$ python3 -q
>>> import numpy as np
>>> from numpy import linalg as LA
>>> np.set_printoptions(precision=3, suppress=True, linewidth=200)
>>> X = np.loadtxt("test15.csv", delimiter=",")
>>> print(X)
[[-2.98  1.   -3.    1.    1.    2.    0.  ]
 [-2.    3.02  1.    0.   -3.   -3.   -2.  ]
 [ 3.    1.   -1.98  0.    2.    1.   -2.  ]
 [ 0.   -3.   -1.   -1.98  2.   -2.   -3.  ]
 [ 1.    3.    3.   -1.    0.02 -3.   -2.  ]
 [-3.    3.    1.   -3.    2.   -2.98  3.  ]
 [-3.    1.   -3.    1.    1.    2.    0.02]]
>>> vec = np.array([0, 0, 0, 2, -1, -2, -2])
>>> print(np.einsum("ij,j->i", X, vec))
[-3.   13.    0.    4.04  7.98 -8.04 -3.04]
>>> print(np.sign((X @ vec).round(6)))
[-1.  1.  0.  1.  1. -1. -1.]
>>> print(LA.norm(X @ vec) <= LA.norm(X, 2) * LA.norm(vec) + 1e-9)
True
>>> A2 = np.array([[0]])
>>> C = np.array([[1, 0, -3, -3, -2, -3, 3, 0, -3, -1],
...     [-3, -1, -2, -3, -3, 3, -1, 2, -2, -2],
...     [3, 3, 1, -3, 2, 0, -2, -2, 1, -2],
...     [-1, -2, 2, 0, -1, 1, 1, 3, -3, -3],
...     [1, 0, -2, -2, 2, 2, -2, 2, 0, 2],
...     [3, 2, 1, -1, 0, 2, 3, 2, -1, 0],
...     [0, 1, -1, -3, -1, 3, 0, -3, -2, 0],
...     [3, -1, 2, 1, -2, 2, 2, -3, -1, 1],
...     [3, 3, 0, -1, -2, 2, 2, -2, -1, 3],
...     [3, -3, 0, 2, -1, 0, -3, 1, -1, 3]])
>>> F = np.block([[A2, np.zeros((1, 10))], [np.zeros((10, 1)), C]])
>>> print(F)
[[ 0.  0.  0.  0.  0.  0.  0.  0.  0.  0.  0.]
 [ 0.  1.  0. -3. -3. -2. -3.  3.  0. -3. -1.]
 [ 0. -3. -1. -2. -3. -3.  3. -1.  2. -2. -2.]
 [ 0.  3.  3.  1. -3.  2.  0. -2. -2.  1. -2.]
 [ 0. -1. -2.  2.  0. -1.  1.  1.  3. -3. -3.]
 [ 0.  1.  0. -2. -2.  2.  2. -2.  2.  0.  2.]
 [ 0.  3.  2.  1. -1.  0.  2.  3.  2. -1.  0.]
 [ 0.  0.  1. -1. -3. -1.  3.  0. -3. -2.  0.]
 [ 0.  3. -1.  2.  1. -2.  2.  2. -3. -1.  1.]
 [ 0.  3.  3.  0. -1. -2.  2.  2. -2. -1.  3.]
 [ 0.  3. -3.  0.  2. -1.  0. -3.  1. -1.  3.]]
>>> r = LA.matrix_rank(F)
>>> print(r)
10
>>> ns = LA.svd(F)[2][r:].T
>>> print(ns @ ns.T)
[[1. 0. 0. 0. 0. 0. 0. 0. 0. 0. 0.]
 [0. 0. 0. 0. 0. 0. 0. 0. 0. 0. 0.]
 [0. 0. 0. 0. 0. 0. 0. 0. 0. 0. 0.]
 [0. 0. 0. 0. 0. 0. 0. 0. 0. 0. 0.]
 [0. 0. 0. 0. 0. 0. 0. 0. 0. 0. 0.]
 [0. 0. 0. 0. 0. 0. 0. 0. 0. 0. 0.]
 [0. 0. 0. 0. 0. 0. 0. 0. 0. 0. 0.]
 [0. 0. 0. 0. 0. 0. 0. 0. 0. 0. 0.]
 [0. 0. 0. 0. 0. 0. 0. 0. 0. 0. 0.]
 [0. 0. 0. 0. 0. 0. 0. 0. 0. 0. 0.]
 [0. 0. 0. 0. 0. 0. 0. 0. 0. 0. 0.]]
>>> print(ns.shape)
(11, 1)
>>> print(ns[:, 0] / ns[np.abs(ns[:, 0]).round(6).argmax(), 0])
[1. 0. 0. 0. 0. 0. 0. 0. 0. 0. 0.]
>>> print(LA.matrix_rank(F.T @ F), LA.matrix_rank(F @ F.T))
10 10
>>> W0 = np.load("arr.npy")
>>> print(W0)
[[  4   5   6   7   8   9  10  11]
 [ 12  13  14  15  16  17  18  19]
 [ 20  21  22  23  24  25  26  27]
 [ 28  29  30  31  32  33  34  35]
 [ 36  37  38  39  40  41  42  43]
 [ 44  45  46  47  48  49  50  51]
 [ 52  53  54  55  56  57  58  59]
 [ 60  61  62  63  64  65  66  67]
 [ 68  69  70  71  72  73  74  75]
 [ 76  77  78  79  80  81  82  83]
 [ 84  85  86  87  88  89  90  91]
 [ 92  93  94  95  96  97  98  99]
 [100 101 102 103 104 105 106 107]
 [108 109 110 111 112 113 114 115]
 [116 117 118 119 120 121 122 123]]
>>> print(np.argsort(-LA.norm(W0, axis=0).round(6), kind="stable")[:3])
[7 6 5]
>>> print(LA.cond(W0) > 100)
True
>>> print([round(float(x), 3) for x in LA.svd(W0, compute_uv=False)[:3]])
[792.285, 11.995, 0.0]
>>> print(round(LA.norm(W0, 2) / LA.norm(W0), 3))
1.0
>>> Uu, sv, vt = LA.svd(W0)
>>> print(sv.round(3) + 0)
[792.285  11.995   0.      0.      0.      0.      0.      0.   ]
>>> print(np.argmax(sv[:-1] / (sv[1:] + 1e-6)) + 1)
2
>>> A2 = Uu[:, :2] @ np.diag(sv[:2]) @ vt[:2]
>>> print(A2)
[[  4.   5.   6.   7.   8.   9.  10.  11.]
 [ 12.  13.  14.  15.  16.  17.  18.  19.]
 [ 20.  21.  22.  23.  24.  25.  26.  27.]
 [ 28.  29.  30.  31.  32.  33.  34.  35.]
 [ 36.  37.  38.  39.  40.  41.  42.  43.]
 [ 44.  45.  46.  47.  48.  49.  50.  51.]
 [ 52.  53.  54.  55.  56.  57.  58.  59.]
 [ 60.  61.  62.  63.  64.  65.  66.  67.]
 [ 68.  69.  70.  71.  72.  73.  74.  75.]
 [ 76.  77.  78.  79.  80.  81.  82.  83.]
 [ 84.  85.  86.  87.  88.  89.  90.  91.]
 [ 92.  93.  94.  95.  96.  97.  98.  99.]
 [100. 101. 102. 103. 104. 105. 106. 107.]
 [108. 109. 110. 111. 112. 113. 114. 115.]
 [116. 117. 118. 119. 120. 121. 122. 123.]]
>>> print(LA.matrix_rank(W0, rtol=0.05))
1
>>> print(LA.matrix_rank(A2))
2
>>> print(np.round(LA.norm(W0 - A2, 2), 3), round(sv[2], 3))
0.0 0.0
>>> print(round(float(np.abs(W0 - A2).max()), 3))
0.0
>>> Uu, sv, vt = LA.svd(W0)
>>> vecs = vt[:(sv > 1e-8).sum()]
>>> rng = np.random.default_rng(6681)
>>> vec = W0[14] + 5 * W0[8] + rng.integers(2) * np.eye(8)[1]
>>> print(vec)
[456. 463. 468. 474. 480. 486. 492. 498.]
>>> print(np.diag(vecs.T @ vecs))
[0.417 0.274 0.179 0.131 0.131 0.179 0.274 0.417]
>>> vec = np.array([-2, -2, -1, -2, 0, 2, 1, -2])
>>> h = np.maximum(W0 @ vec, 0)
>>> print(np.maximum(W0 @ (3 * vec), 0))
[0 0 0 0 0 0 0 0 0 0 0 0 0 0 0]
>>> print(np.flatnonzero(h > 1e-9))
[]
>>> print(np.tanh(W0 @ vec))
[-1. -1. -1. -1. -1. -1. -1. -1. -1. -1. -1. -1. -1. -1. -1.]
>>> print(np.maximum(W0 @ vec, 0) - np.maximum(-W0 @ vec, 0))
[ -32  -80 -128 -176 -224 -272 -320 -368 -416 -464 -512 -560 -608 -656 -704]
>>> print([round(float(x), 3) for x in LA.svd(X, compute_uv=False)[:3]])
[9.105, 7.686, 5.671]
>>> print(round(float(LA.norm(X, 2) / LA.norm(X)), 3))
0.61
>>> print(LA.cond(X) > 100)
True
>>> A = np.load("layer3.npy")
>>> print(A)
[[ 1.  1.  0.  2. -2. -2.  2.  0.  0.  1.  0.]
 [ 0.  0.  2.  0. -1.  2. -2.  2. -1.  0.  0.]
 [-1. -1.  0.  0. -2. -2.  2. -1. -2. -1.  0.]
 [-2.  1. -1.  2.  2.  1.  1. -2.  1.  2.  0.]
 [ 1.  2.  2. -1.  2.  1.  1.  1.  1. -2.  0.]
 [ 1. -1.  1. -1.  2. -2. -2. -1.  2.  2.  0.]
 [-1.  2.  0.  0. -2. -2.  1. -2. -1. -2.  0.]
 [ 2.  1.  1. -1.  0. -2. -1. -2.  2.  0.  0.]
 [ 1.  2.  2.  2.  0. -2. -2.  1.  2.  0.  0.]
 [ 2.  1.  2.  0.  0.  1.  2.  2. -2. -2.  0.]
 [ 0.  0.  0.  0.  0.  0.  0.  0.  0.  0.  1.]]
>>> print((LA.matrix_power((A != 0) + (A.T != 0) + np.eye(11), 11) > 0).astype(int))
[[1 1 1 1 1 1 1 1 1 1 0]
 [1 1 1 1 1 1 1 1 1 1 0]
 [1 1 1 1 1 1 1 1 1 1 0]
 [1 1 1 1 1 1 1 1 1 1 0]
 [1 1 1 1 1 1 1 1 1 1 0]
 [1 1 1 1 1 1 1 1 1 1 0]
 [1 1 1 1 1 1 1 1 1 1 0]
 [1 1 1 1 1 1 1 1 1 1 0]
 [1 1 1 1 1 1 1 1 1 1 0]
 [1 1 1 1 1 1 1 1 1 1 0]
 [0 0 0 0 0 0 0 0 0 0 1]]
>>> print(np.flatnonzero(LA.matrix_power((A != 0) + (A.T != 0) + np.eye(11), 11)[0]))
[0 1 2 3 4 5 6 7 8 9]
>>> mat = np.load("case5.npy")
>>> print(mat)
[[ -1.984  -5.428   3.319  10.638  -3.254]
 [  2.824  13.251  -9.385 -22.378   9.983]
 [ -1.305 -14.55   11.136  21.507 -12.211]
 [  2.195  -5.063   4.4     1.     -5.042]
 [ -3.563   0.641  -1.162   7.715   1.504]
 [ -2.399  -4.922   3.383  11.951  -3.689]
 [  2.454  10.561  -6.927 -17.003   7.321]
 [  0.099   7.494  -5.539  -9.279   5.969]
 [ -4.063 -10.365   6.624  20.609  -6.999]
 [ -7.328 -15.471  10.939  36.622 -11.755]
 [  0.192   5.997  -4.103  -6.788   4.348]
 [  2.334  11.862  -8.431 -19.045   9.044]
 [  1.179  10.009  -7.256 -14.615   7.819]]
>>> D = LA.norm(mat[:, None] - mat[None], axis=-1)
>>> print(np.flatnonzero(D[8] < D.mean() / 2))
[0 2 5 8]
>>> print(np.unravel_index(D.round(6).argmax(), D.shape))
(np.int64(1), np.int64(9))
>>> print(D.shape)
(13, 13)
>>> E = np.load("data.npy")
>>> print(E)
[[  0.5   0.4  -0.3   1.2  -0.5   0.3  -1.7 -34.   -0.8   0.6]
 [ -0.8   0.4   1.6  -1.   -0.5   0.2  -1.1  32.   -0.5   1. ]
 [  0.2   0.6   0.3   0.7  -0.3  -1.5   0.4  -4.    0.9   0.9]
 [ -1.1   1.    0.6   1.2  -1.1  -1.9   0.   -8.    0.4  -0.5]
 [ -0.3  -0.4  -0.3   0.5   0.3  -0.1  -0.8 -18.   -0.1  -1.1]
 [ -0.6   0.3   0.1   0.7   1.8  -0.1  -0.1 -12.   -0.4  -2.5]
 [ -0.6  -0.7  -0.7   0.3  -0.8  -0.7  -0.5 -18.    0.    1. ]
 [ -0.5   1.7   1.7   1.    1.5   1.6  -1.2  -2.   -1.8   0.8]
 [ -2.3   0.4   0.9  -0.7   1.4  -0.1  -0.8  30.    2.1   1.7]
 [ -0.5  -1.3  -1.2  -1.1   0.1  -0.4   1.5  -8.   -0.2   1. ]
 [ -0.1   0.1  -1.4   1.   -0.6  -0.1   0.  -56.    0.9  -1.5]]
>>> A2 = W0 / np.sqrt((W0 ** 2).mean(axis=1, keepdims=True))
>>> print(A2[12])
[0.966 0.976 0.985 0.995 1.005 1.014 1.024 1.034]
>>> print(LA.matrix_rank(W0 - W0.mean(axis=1, keepdims=True)))
1
>>> Uu, sv, vt = LA.svd(E, full_matrices=False)
>>> print(np.round(Uu.T @ E @ vt.T, 3) + 0)
[[84.681  0.     0.     0.     0.     0.     0.     0.     0.     0.   ]
 [ 0.     5.107  0.     0.     0.     0.     0.     0.     0.     0.   ]
 [ 0.     0.     4.175  0.     0.     0.     0.     0.     0.     0.   ]
 [ 0.     0.     0.     3.811  0.     0.     0.     0.     0.     0.   ]
 [ 0.     0.     0.     0.     3.196  0.     0.     0.     0.     0.   ]
 [ 0.     0.     0.     0.     0.     2.074  0.     0.     0.     0.   ]
 [ 0.     0.     0.     0.     0.     0.     1.884  0.     0.     0.   ]
 [ 0.     0.     0.     0.     0.     0.     0.     1.236  0.     0.   ]
 [ 0.     0.     0.     0.     0.     0.     0.     0.     0.549  0.   ]
 [ 0.     0.     0.     0.     0.     0.     0.     0.     0.     0.233]]
>>> print(np.allclose(Uu * sv @ vt, E))
True
>>> print(Uu.shape, sv.shape, vt.shape)
(11, 10) (10,) (10, 10)
>>> print(sv)
[84.681  5.107  4.175  3.811  3.196  2.074  1.884  1.236  0.549  0.233]
>>> print(np.abs(Uu[:, 0]).round(6).argmax())
10
>>> print((sv > 1e-8).sum())
10
>>> print(np.abs(vt[0]))
[0.01  0.003 0.026 0.025 0.01  0.005 0.002 0.999 0.004 0.024]
>>> print(LA.cond(E) > 100)
True
>>> print(np.argsort(-LA.norm(E, axis=0).round(6), kind="stable")[:3])
[7 9 2]
>>> print(LA.matrix_rank(E, rtol=0.1))
1
>>> print(round(float(LA.norm(E, 2) / LA.norm(E)), 3))
0.995
>>> m1 = np.load("out8.npy")
>>> print(m1)
[[-1.042 -0.227 -0.642 -0.593  0.787 -0.8    0.783  1.197 -0.741 -1.302 -0.086  1.181 -0.309  0.226]
 [ 0.174 -1.522  0.187 -0.456  1.513  0.561 -0.652 -0.726  0.191 -0.181 -0.419 -0.094  0.19   1.602]
 [-0.174 -0.292 -0.639 -0.656  0.11  -1.308 -2.076  0.433 -0.155 -0.235  0.088 -1.101  0.071 -0.723]
 [ 0.087 -0.093  1.501 -1.536 -0.267  0.742 -0.089  0.868 -1.422  0.543  0.681 -0.171  0.42  -0.011]
 [ 0.174 -0.567  0.38  -0.908 -0.713  0.303 -0.864 -0.289  0.831  0.11  -0.427  1.731 -1.365 -0.711]
 [ 0.347  0.68   1.636  0.126  0.261 -0.753 -0.01   1.116  0.977 -0.313 -1.593 -0.325  0.058  0.378]
 [ 1.042  0.227  0.048  0.483  0.455  0.27  -0.388 -0.724 -1.536 -0.721 -1.304  0.645  0.738 -1.065]
 [ 0.781 -0.451  0.44  -0.909  0.128 -1.961  1.098 -1.19   0.142  0.424  0.381  0.209  0.472 -0.263]
 [ 0.087  0.671 -0.041 -0.919 -0.407  0.199  0.501 -0.991 -0.529 -1.126 -0.476 -1.304 -1.626  0.368]
 [-1.302  0.624  1.247  0.123  0.515  0.194 -0.438 -1.05   0.607 -1.274  1.     0.175  0.603 -0.601]
 [-0.174 -1.152 -0.389 -0.753 -0.004  0.91   0.994  0.367  0.952 -0.478 -0.632 -0.881  0.728 -1.46 ]
 [-0.087 -1.531  1.054  1.482  0.23  -0.363  0.271  0.245 -0.633 -0.061  0.418 -0.514 -1.292 -0.714]
 [-0.781  0.833 -0.109 -0.333  1.837  0.158  0.196 -0.225 -0.081  1.586 -0.45  -0.145 -0.769 -0.865]
 [-1.91  -0.543  0.211  0.116 -1.162 -0.379 -0.006 -0.706 -0.618  0.688 -1.333 -0.041  0.503  0.348]]
>>> z = rng.permutation(14)
>>> A2 = m1[:, z] * rng.choice([-1, 1], 14)
>>> print(A2)
[[ 0.593 -0.309 -0.227 -1.302 -0.642  1.042 -0.787 -0.226  0.783 -1.181 -1.197  0.741  0.086 -0.8  ]
 [ 0.456  0.19  -1.522 -0.181  0.187 -0.174 -1.513 -1.602 -0.652  0.094  0.726 -0.191  0.419  0.561]
 [ 0.656  0.071 -0.292 -0.235 -0.639  0.174 -0.11   0.723 -2.076  1.101 -0.433  0.155 -0.088 -1.308]
 [ 1.536  0.42  -0.093  0.543  1.501 -0.087  0.267  0.011 -0.089  0.171 -0.868  1.422 -0.681  0.742]
 [ 0.908 -1.365 -0.567  0.11   0.38  -0.174  0.713  0.711 -0.864 -1.731  0.289 -0.831  0.427  0.303]
 [-0.126  0.058  0.68  -0.313  1.636 -0.347 -0.261 -0.378 -0.01   0.325 -1.116 -0.977  1.593 -0.753]
 [-0.483  0.738  0.227 -0.721  0.048 -1.042 -0.455  1.065 -0.388 -0.645  0.724  1.536  1.304  0.27 ]
 [ 0.909  0.472 -0.451  0.424  0.44  -0.781 -0.128  0.263  1.098 -0.209  1.19  -0.142 -0.381 -1.961]
 [ 0.919 -1.626  0.671 -1.126 -0.041 -0.087  0.407 -0.368  0.501  1.304  0.991  0.529  0.476  0.199]
 [-0.123  0.603  0.624 -1.274  1.247  1.302 -0.515  0.601 -0.438 -0.175  1.05  -0.607 -1.     0.194]
 [ 0.753  0.728 -1.152 -0.478 -0.389  0.174  0.004  1.46   0.994  0.881 -0.367 -0.952  0.632  0.91 ]
 [-1.482 -1.292 -1.531 -0.061  1.054  0.087 -0.23   0.714  0.271  0.514 -0.245  0.633 -0.418 -0.363]
 [ 0.333 -0.769  0.833  1.586 -0.109  0.781 -1.837  0.865  0.196  0.145  0.225  0.081  0.45   0.158]
 [-0.116  0.503 -0.543  0.688  0.211  1.91   1.162 -0.348 -0.006  0.041  0.706  0.618  1.333 -0.379]]
>>> Uu, _, vt = LA.svd(m1.T @ A2)
>>> print(z)
[ 3 12  1  9  2  0  4 13  6 11  7  8 10  5]
>>> def softmax(z):
...     e = np.exp(z - z.max(axis=-1, keepdims=True))
...     return e / e.sum(axis=-1, keepdims=True)
... 
>>> print(np.round(softmax(10 * m1[1]), 3) + 0)
[0.    0.    0.    0.    0.292 0.    0.    0.    0.    0.    0.    0.    0.    0.708]
>>> print(softmax(m1[1] + 3))
[0.059 0.011 0.059 0.031 0.223 0.086 0.026 0.024 0.06  0.041 0.032 0.045 0.059 0.244]
>>> S = m1 @ m1.T / np.sqrt(14)
>>> print(softmax(S).round(6).argmax(axis=1))
[ 0  1  2  3  4  5  6  7  8  9 10 11 12 13]
>>> vec = np.array([-4, 5, -2, 4, -1, 1, 4, 3, -3, 0, -3, 1, -2, 0])
>>> h = np.maximum(m1 @ vec, 0)
>>> print(h)
[11.362  0.     0.     0.     0.     2.945  2.578  0.     4.016  0.     0.     0.452  7.591  8.414]
>>> print(np.tanh(m1 @ vec))
[ 1.    -1.    -1.    -1.    -1.     0.994  0.989 -1.     0.999 -1.    -1.     0.424  1.     1.   ]
>>> C2 = m1.T @ m1
>>> print(np.trace(C2), round((m1 ** 2).sum(), 3))
126.0 126.0
>>> print(np.diag(C2))
[9. 9. 9. 9. 9. 9. 9. 9. 9. 9. 9. 9. 9. 9.]
>>> print(np.allclose(C2, C2.T))
True
>>> print((m1 @ m1.T).shape)
(14, 14)
